% python3 -q
>>> import numpy as np
>>> np.set_printoptions(precision=2, suppress=True, linewidth=160)
>>> F = np.load("m.npy")
>>> print(F)
[[   1   -1    1   -1]
 [   1    0    0    0]
 [   1    1    1    1]
 [   1    2    4    8]
 [   1    3    9   27]
 [   1    4   16   64]
 [   1    5   25  125]
 [   1    6   36  216]
 [   1    7   49  343]
 [   1    8   64  512]
 [   1    9   81  729]
 [   1   10  100 1000]
 [   1   11  121 1331]]
>>> out = F / np.linalg.norm(F, axis=1, keepdims=True)
>>> C2 = out @ out.T
>>> round(np.degrees(np.arccos(np.clip(C2[10, 9], -1, 1))), 2)
np.float64(0.81)
>>> left, sv, Vt = np.linalg.svd(F)
>>> sv
array([1946.61,   33.97,    2.69,    1.76])
>>> np.argmax(sv[:-1] / (sv[1:] + 1e-6)) + 1
np.int64(1)
>>> out = left[:, :1] @ np.diag(sv[:1]) @ Vt[:1]
>>> print(np.linalg.matrix_rank(out))
1
>>> np.linalg.matrix_rank(F, rtol=0.05)
np.int64(1)
>>> np.round(np.linalg.norm(F - out) / np.linalg.norm(F), 2)
np.float64(0.02)
>>> round(float(np.abs(F - out).max()), 2)
14.43
>>> np.linalg.cond(F) > 100
np.True_
>>> np.round(np.linalg.norm(F, 2) / np.linalg.norm(F), 2)
np.float64(1.0)
>>> [round(float(x), 2) for x in np.linalg.svd(F, compute_uv=False)[:3]]
[1946.61, 33.97, 2.69]
>>> O, _ = np.linalg.qr(np.array([[0.6, -1.8, -0.5],
...     [0.4, -0.1, 0.1],
...     [-0.4, 1.0, 0.4],
...     [-0.3, 1.7, -0.9],
...     [-0.2, 0.2, 0.8]]))
>>> M = O @ O.T
>>> M
array([[ 0.6 , -0.03, -0.36, -0.18, -0.27],
       [-0.03,  0.99, -0.09,  0.01,  0.04],
       [-0.36, -0.09,  0.24,  0.03,  0.2 ],
       [-0.18,  0.01,  0.03,  0.82, -0.33],
       [-0.27,  0.04,  0.2 , -0.33,  0.35]])
>>> left, sv, Vt = np.linalg.svd(M)
>>> vecs = Vt[:(sv > 1e-8).sum()]
>>> rng = np.random.default_rng(484)
>>> vec = M[1] + 2 * M[4] + rng.integers(2) * np.eye(5)[3]
>>> vec
array([-0.58,  1.07,  0.32,  0.35,  0.74])
>>> np.linalg.matrix_rank(np.vstack([M, vec]))
np.int64(4)
>>> round(np.linalg.norm(vec - vecs.T @ vecs @ vec), 2)
np.float64(0.42)
>>> np.diag(vecs.T @ vecs)
array([0.6 , 0.99, 0.24, 0.82, 0.35])
>>> left, sv, Vt = np.linalg.svd(M)
>>> np.argmax(sv[:-1] / (sv[1:] + 1e-6)) + 1
np.int64(3)
>>> sv.round(2) + 0
array([1., 1., 1., 0., 0.])
>>> out = left[:, :3] @ np.diag(sv[:3]) @ Vt[:3]
>>> round(np.linalg.norm(M - out) / np.linalg.norm(M), 2)
np.float64(0.0)
>>> print(round(float(np.linalg.norm(M - out, 2)), 2), np.round(sv[3], 2))
0.0 0.0
>>> np.linalg.matrix_rank(out)
np.int64(3)
